>>> import numpy as np
>>> from numpy import linalg as LA
>>> np.set_printoptions(precision=2, suppress=True, linewidth=120, legacy="1.25")
>>> rd = lambda a: np.round(a, 2) + 0
>>> E = np.array([[6, 0, -2, 6, -6],
...     [4, -1, 5, 7, -6],
...     [-5, 8, -8, 4, 2],
...     [2, -4, 1, 2, 5]])
>>> E[-1] = E[0] + 3 * E[1]
>>> E
array([[  6,   0,  -2,   6,  -6],
       [  4,  -1,   5,   7,  -6],
       [ -5,   8,  -8,   4,   2],
       [ 18,  -3,  13,  27, -24]])
>>> LA.lstsq(E[:-1].T, E[-1])[2]
3
>>> np.abs(np.diag(LA.qr(E)[1])) > 1e-9
array([ True,  True,  True, False])
>>> other = np.array([[3, -2], [0, 1]])
>>> cent = np.kron(other, E)
>>> LA.matrix_rank(cent)
6
>>> cent.shape
(8, 10)
>>> f = np.array([0, 2, -2, -1, -1, -1, 1, -3, -1, -1, -3, -1, -3, -3])
>>> r1 = np.array([0, 3, 2, -3, 2, 1, -2, -1, -2])
>>> data = np.outer(f, r1)
>>> print(data)
[[ 0  0  0  0  0  0  0  0  0]
 [ 0  6  4 -6  4  2 -4 -2 -4]
 [ 0 -6 -4  6 -4 -2  4  2  4]
 [ 0 -3 -2  3 -2 -1  2  1  2]
 [ 0 -3 -2  3 -2 -1  2  1  2]
 [ 0 -3 -2  3 -2 -1  2  1  2]
 [ 0  3  2 -3  2  1 -2 -1 -2]
 [ 0 -9 -6  9 -6 -3  6  3  6]
 [ 0 -3 -2  3 -2 -1  2  1  2]
 [ 0 -3 -2  3 -2 -1  2  1  2]
 [ 0 -9 -6  9 -6 -3  6  3  6]
 [ 0 -3 -2  3 -2 -1  2  1  2]
 [ 0 -9 -6  9 -6 -3  6  3  6]
 [ 0 -9 -6  9 -6 -3  6  3  6]]
>>> print(rd(data @ LA.pinv(data) @ data))
[[ 0.  0.  0.  0.  0.  0.  0.  0.  0.]
 [ 0.  6.  4. -6.  4.  2. -4. -2. -4.]
 [ 0. -6. -4.  6. -4. -2.  4.  2.  4.]
 [ 0. -3. -2.  3. -2. -1.  2.  1.  2.]
 [ 0. -3. -2.  3. -2. -1.  2.  1.  2.]
 [ 0. -3. -2.  3. -2. -1.  2.  1.  2.]
 [ 0.  3.  2. -3.  2.  1. -2. -1. -2.]
 [ 0. -9. -6.  9. -6. -3.  6.  3.  6.]
 [ 0. -3. -2.  3. -2. -1.  2.  1.  2.]
 [ 0. -3. -2.  3. -2. -1.  2.  1.  2.]
 [ 0. -9. -6.  9. -6. -3.  6.  3.  6.]
 [ 0. -3. -2.  3. -2. -1.  2.  1.  2.]
 [ 0. -9. -6.  9. -6. -3.  6.  3.  6.]
 [ 0. -9. -6.  9. -6. -3.  6.  3.  6.]]
>>> np.abs(np.diag(LA.qr(data)[1])) > 1e-9
array([False,  True, False, False, False, False, False, False, False])
>>> np.unique(data.round(6), axis=0).shape
(6, 9)
>>> r = LA.matrix_rank(data)
>>> print(r)
1
>>> N = LA.svd(data)[2][r:].T
>>> rd(N @ N.T)
array([[ 1.  ,  0.  ,  0.  ,  0.  ,  0.  ,  0.  ,  0.  ,  0.  ,  0.  ],
       [ 0.  ,  0.75, -0.17,  0.25, -0.17, -0.08,  0.17,  0.08,  0.17],
       [ 0.  , -0.17,  0.89,  0.17, -0.11, -0.06,  0.11,  0.06,  0.11],
       [ 0.  ,  0.25,  0.17,  0.75,  0.17,  0.08, -0.17, -0.08, -0.17],
       [ 0.  , -0.17, -0.11,  0.17,  0.89, -0.06,  0.11,  0.06,  0.11],
       [ 0.  , -0.08, -0.06,  0.08, -0.06,  0.97,  0.06,  0.03,  0.06],
       [ 0.  ,  0.17,  0.11, -0.17,  0.11,  0.06,  0.89, -0.06, -0.11],
       [ 0.  ,  0.08,  0.06, -0.08,  0.06,  0.03, -0.06,  0.97, -0.06],
       [ 0.  ,  0.17,  0.11, -0.17,  0.11,  0.06, -0.11, -0.06,  0.89]])
>>> np.allclose(data @ N, 0)
True
>>> [int(LA.matrix_rank(np.delete(data, i, axis=0))) for i in range(14)]
[1, 1, 1, 1, 1, 1, 1, 1, 1, 1, 1, 1, 1, 1]
>>> LA.matrix_rank(data.T @ data), LA.matrix_rank(data @ data.T)
(1, 1)
>>> U, sig, vt = LA.svd(data)
>>> np.argmax(sig[:-1] / (sig[1:] + 1e-6)) + 1
1
>>> other = U[:, :1] @ np.diag(sig[:1]) @ vt[:1]
>>> rd(np.abs(data - other).max())
0.0
>>> rd(LA.norm(data - other, 2)), rd(sig[1])
(0.0, 0.0)
>>> LA.matrix_rank(data, rtol=0.05)
1
>>> other = np.array([[3, 3],
...     [2, 0],
...     [1, 3],
...     [0, 2],
...     [3, 0],
...     [3, 3],
...     [3, 1],
...     [0, 2],
...     [3, 2]])
>>> np.einsum("ik,kj->ji", data, other)
array([[  0,  10, -10,  -5,  -5,  -5,   5, -15,  -5,  -5, -15,  -5, -15, -15],
       [  0, -10,  10,   5,   5,   5,  -5,  15,   5,   5,  15,   5,  15,  15]])
>>> np.einsum("ij,ij->i", data, data)
array([  0, 144, 144,  36,  36,  36,  36, 324,  36,  36, 324,  36, 324, 324])
>>> np.einsum("ik,kj->ij", data, other)
array([[  0,   0],
       [ 10, -10],
       [-10,  10],
       [ -5,   5],
       [ -5,   5],
       [ -5,   5],
       [  5,  -5],
       [-15,  15],
       [ -5,   5],
       [ -5,   5],
       [-15,  15],
       [ -5,   5],
       [-15,  15],
       [-15,  15]])
>>> LA.matrix_rank(np.vstack([data, other.T]))
3
>>> np.vstack([data, other.T]).shape
(16, 9)
>>> np.einsum("ij->j", data)
array([  0, -51, -34,  51, -34, -17,  34,  17,  34])
>>> other.T @ data.T
array([[  0,  10, -10,  -5,  -5,  -5,   5, -15,  -5,  -5, -15,  -5, -15, -15],
       [  0, -10,  10,   5,   5,   5,  -5,  15,   5,   5,  15,   5,  15,  15]])
>>> rng = np.random.default_rng(52)
>>> other = data + rng.integers(-2, 3, (14, 1)) @ rng.integers(-2, 3, (1, 9))
>>> other
array([[ -4,  -4,  -2,  -2,   4,   4,   0,   4,  -4],
       [ -2,   4,   3,  -7,   6,   4,  -4,   0,  -6],
       [  2,  -4,  -3,   7,  -6,  -4,   4,   0,   6],
       [  0,  -3,  -2,   3,  -2,  -1,   2,   1,   2],
       [  0,  -3,  -2,   3,  -2,  -1,   2,   1,   2],
       [  0,  -3,  -2,   3,  -2,  -1,   2,   1,   2],
       [ -2,   1,   1,  -4,   4,   3,  -2,   1,  -4],
       [  4,  -5,  -4,  11, -10,  -7,   6,  -1,  10],
       [  2,  -1,  -1,   4,  -4,  -3,   2,  -1,   4],
       [  0,  -3,  -2,   3,  -2,  -1,   2,   1,   2],
       [  2,  -7,  -5,  10,  -8,  -5,   6,   1,   8],
       [ -4,  -7,  -4,   1,   2,   3,   2,   5,  -2],
       [ -4, -13,  -8,   7,  -2,   1,   6,   7,   2],
       [  2,  -7,  -5,  10,  -8,  -5,   6,   1,   8]])
>>> print(rd(LA.svd(other - data, compute_uv=False)))
[23.92  0.    0.    0.    0.    0.    0.    0.    0.  ]
>>> A = np.load("run2.npy")
>>> A
array([[ 0.08, -0.54,  0.08,  0.38,  0.88,  0.42, -0.3 ,  0.38, -0.04, -0.08],
       [-0.49,  0.73,  0.17, -1.19, -4.51, -0.94,  0.05, -2.22,  1.26, -2.02],
       [ 2.01,  1.6 ,  2.23,  0.3 , -3.41, -0.29,  0.96, -1.43, -2.  , -2.74],
       [ 0.01, -0.21, -0.21,  0.27,  1.43,  0.22, -0.01,  0.7 , -0.26,  0.82],
       [-0.51, -0.06, -0.54, -0.3 ,  0.18, -0.18, -0.06,  0.06,  0.51,  0.6 ],
       [-0.39, -0.94,  0.21, -0.08, -1.51,  0.31, -0.86, -0.91,  1.22, -1.9 ],
       [-0.39, -0.95,  0.3 , -0.13, -1.94,  0.29, -0.91, -1.13,  1.33, -2.24],
       [-0.4 , -0.01, -0.05, -0.49, -1.77, -0.28, -0.21, -0.92,  0.85, -0.94],
       [-0.38,  3.56, -0.32, -2.44, -6.08, -2.72,  1.96, -2.64,  0.18,  0.16],
       [ 0.12,  0.48,  0.53, -0.46, -2.79, -0.41,  0.08, -1.35,  0.33, -1.66],
       [ 2.55,  1.72,  1.94,  1.12,  0.58,  0.12,  1.48,  0.64, -3.59, -0.12]])
>>> vec = np.array([-3, -4, -1, -2, 1, -4, 5, 3, -2, -5])
>>> a = np.maximum(A @ vec, 0)
>>> rd(a)
array([0.4 , 1.18, 0.7 , 0.  , 0.  , 2.16, 2.43, 0.81, 0.  , 0.95, 0.  ])
>>> print(A * (a > 1e-9)[:, None])
[[ 0.08 -0.54  0.08  0.38  0.88  0.42 -0.3   0.38 -0.04 -0.08]
 [-0.49  0.73  0.17 -1.19 -4.51 -0.94  0.05 -2.22  1.26 -2.02]
 [ 2.01  1.6   2.23  0.3  -3.41 -0.29  0.96 -1.43 -2.   -2.74]
 [ 0.   -0.   -0.    0.    0.    0.   -0.    0.   -0.    0.  ]
 [-0.   -0.   -0.   -0.    0.   -0.   -0.    0.    0.    0.  ]
 [-0.39 -0.94  0.21 -0.08 -1.51  0.31 -0.86 -0.91  1.22 -1.9 ]
 [-0.39 -0.95  0.3  -0.13 -1.94  0.29 -0.91 -1.13  1.33 -2.24]
 [-0.4  -0.01 -0.05 -0.49 -1.77 -0.28 -0.21 -0.92  0.85 -0.94]
 [-0.    0.   -0.   -0.   -0.   -0.    0.   -0.    0.    0.  ]
 [ 0.12  0.48  0.53 -0.46 -2.79 -0.41  0.08 -1.35  0.33 -1.66]
 [ 0.    0.    0.    0.    0.    0.    0.    0.   -0.   -0.  ]]
>>> mat = np.loadtxt("test13.csv", delimiter=",")
>>> print(mat)
[[ 98. -36. -55. -35.  31.   8.   8.  -4.]
 [-36.  99.  34.  -8.  10. -24.  31. -40.]
 [-55.  34. 119.  44. -32.  46.  39. -21.]
 [-35.  -8.  44. 110. -33.  -1.   3. -13.]
 [ 31.  10. -32. -33.  97.  43.  31.   9.]
 [  8. -24.  46.  -1.  43. 112.  50.  16.]
 [  8.  31.  39.   3.  31.  50. 124. -73.]
 [ -4. -40. -21. -13.   9.  16. -73.  87.]]
>>> vals, evecs = LA.eigh(mat)
>>> vec = np.array([-2, 0, -1, -1, 0, -1, -2, 2])
>>> rd(LA.eigvalsh(mat[1:, 1:]))
array([  8.62,  11.04,  62.06,  85.3 , 153.42, 180.82, 246.74])
>>> np.abs(mat).sum(axis=1).max(), rd(np.abs(vals).max())
(390.0, 257.27)
>>> rd(evecs * np.abs(vals) @ evecs.T)
array([[ 98., -36., -55., -35.,  31.,   8.,   8.,  -4.],
       [-36.,  99.,  34.,  -8.,  10., -24.,  31., -40.],
       [-55.,  34., 119.,  44., -32.,  46.,  39., -21.],
       [-35.,  -8.,  44., 110., -33.,  -1.,   3., -13.],
       [ 31.,  10., -32., -33.,  97.,  43.,  31.,   9.],
       [  8., -24.,  46.,  -1.,  43., 112.,  50.,  16.],
       [  8.,  31.,  39.,   3.,  31.,  50., 124., -73.],
       [ -4., -40., -21., -13.,   9.,  16., -73.,  87.]])
>>> print(vec @ mat @ vec / (vec @ vec), rd(vals[0]), rd(vals[-1]))
169.8 8.27 257.27
>>> vec @ mat @ vec
2547.0
>>> other = LA.inv(mat)
>>> (np.abs(other) > 1e-9).astype(int)
array([[1, 1, 1, 1, 1, 1, 1, 1],
       [1, 1, 1, 1, 1, 1, 1, 1],
       [1, 1, 1, 1, 1, 1, 1, 1],
       [1, 1, 1, 1, 1, 1, 1, 1],
       [1, 1, 1, 1, 1, 1, 1, 1],
       [1, 1, 1, 1, 1, 1, 1, 1],
       [1, 1, 1, 1, 1, 1, 1, 1],
       [1, 1, 1, 1, 1, 1, 1, 1]])
>>> print(rd(LA.slogdet(mat)[0]))
1.0
>>> rd(LA.cond(mat))
31.1
>>> vals, evecs = LA.eigvalsh(mat)
Traceback (most recent call last):
  File "<python-input-64>", line 1, in <module>
    vals, evecs = LA.eigvalsh(mat)
    ^^^^^^^^^^^
ValueError: too many values to unpack (expected 2)
>>> vals, evecs = LA.eigh(mat)
>>> np.abs(evecs[:, -1]).round(6).argmax()
2
>>> print(np.unique(vals.round(6) + 0, return_counts=True)[1])
[1 1 1 1 1 1 1 1]
>>> rd(LA.svd(mat, compute_uv=False))
array([257.27, 211.6 , 154.34, 105.11,  64.24,  34.79,  10.38,   8.27])
>>> (vals > 1e-8).sum(), (vals < -1e-8).sum()
(8, 0)
>>> W0 = np.load("layer13.npy")
>>> print(W0)
[[ 0  2  3  1  3  1  2  0 -2  1 -2 -1  0]
 [ 0  0  2  3  1  3  1  2  0 -2  1 -2 -1]
 [-1  0  0  2  3  1  3  1  2  0 -2  1 -2]
 [-2 -1  0  0  2  3  1  3  1  2  0 -2  1]
 [ 1 -2 -1  0  0  2  3  1  3  1  2  0 -2]
 [-2  1 -2 -1  0  0  2  3  1  3  1  2  0]
 [ 0 -2  1 -2 -1  0  0  2  3  1  3  1  2]
 [ 2  0 -2  1 -2 -1  0  0  2  3  1  3  1]
 [ 1  2  0 -2  1 -2 -1  0  0  2  3  1  3]
 [ 3  1  2  0 -2  1 -2 -1  0  0  2  3  1]
 [ 1  3  1  2  0 -2  1 -2 -1  0  0  2  3]
 [ 3  1  3  1  2  0 -2  1 -2 -1  0  0  2]
 [ 2  3  1  3  1  2  0 -2  1 -2 -1  0  0]]
>>> other = LA.inv(W0)
>>> print(rd(LA.slogdet(W0)[0]))
1.0
>>> print(rd(LA.cond(W0)))
13.23
>>> rd(LA.det(W0) * LA.det(other))
1.0
>>> idx = rng.permutation(13)
>>> idx
array([ 4,  6,  9, 10, 11,  7,  3,  5,  8, 12,  1,  2,  0])
>>> other = W0[idx][:, idx]
>>> np.diag(other)
array([0, 0, 0, 0, 0, 0, 0, 0, 0, 0, 0, 0, 0])
>>> np.trace(other)
0
>>> np.allclose(other, W0)
False
>>> arr = np.load("w.npy")
>>> print(arr)
[[0 0 0 0 0 0 0 0 0 0 0 0 1 0]
 [0 0 0 0 0 0 0 0 0 1 0 0 0 0]
 [0 0 0 0 0 0 1 0 0 0 0 0 0 0]
 [0 0 0 0 0 0 0 1 0 0 0 0 0 0]
 [0 0 0 0 0 0 0 0 0 0 0 1 0 0]
 [0 0 1 0 0 0 0 0 0 0 0 0 0 0]
 [0 1 0 0 0 0 0 0 0 0 0 0 0 0]
 [1 0 0 0 0 0 0 0 0 0 0 0 0 0]
 [0 0 0 1 0 0 0 0 0 0 0 0 0 0]
 [0 0 0 0 0 0 0 0 0 0 0 0 0 1]
 [0 0 0 0 1 0 0 0 0 0 0 0 0 0]
 [0 0 0 0 0 1 0 0 0 0 0 0 0 0]
 [0 0 0 0 0 0 0 0 0 0 1 0 0 0]
 [0 0 0 0 0 0 0 0 1 0 0 0 0 0]]
>>> def softmax(z):
...     e = np.exp(z - z.max(axis=-1, keepdims=True))
...     return e / e.sum(axis=-1, keepdims=True)
... 
>>> rd(softmax(arr[2] + 3))
array([0.06, 0.06, 0.06, 0.06, 0.06, 0.06, 0.17, 0.06, 0.06, 0.06, 0.06, 0.06, 0.06, 0.06])
>>> att = arr @ arr.T / np.sqrt(14)
>>> rd(softmax(att)[2] @ arr)
array([0.07, 0.07, 0.07, 0.07, 0.07, 0.07, 0.09, 0.07, 0.07, 0.07, 0.07, 0.07, 0.07, 0.07])
>>> print(softmax(att).round(6).argmax(axis=1))
[ 0  1  2  3  4  5  6  7  8  9 10 11 12 13]
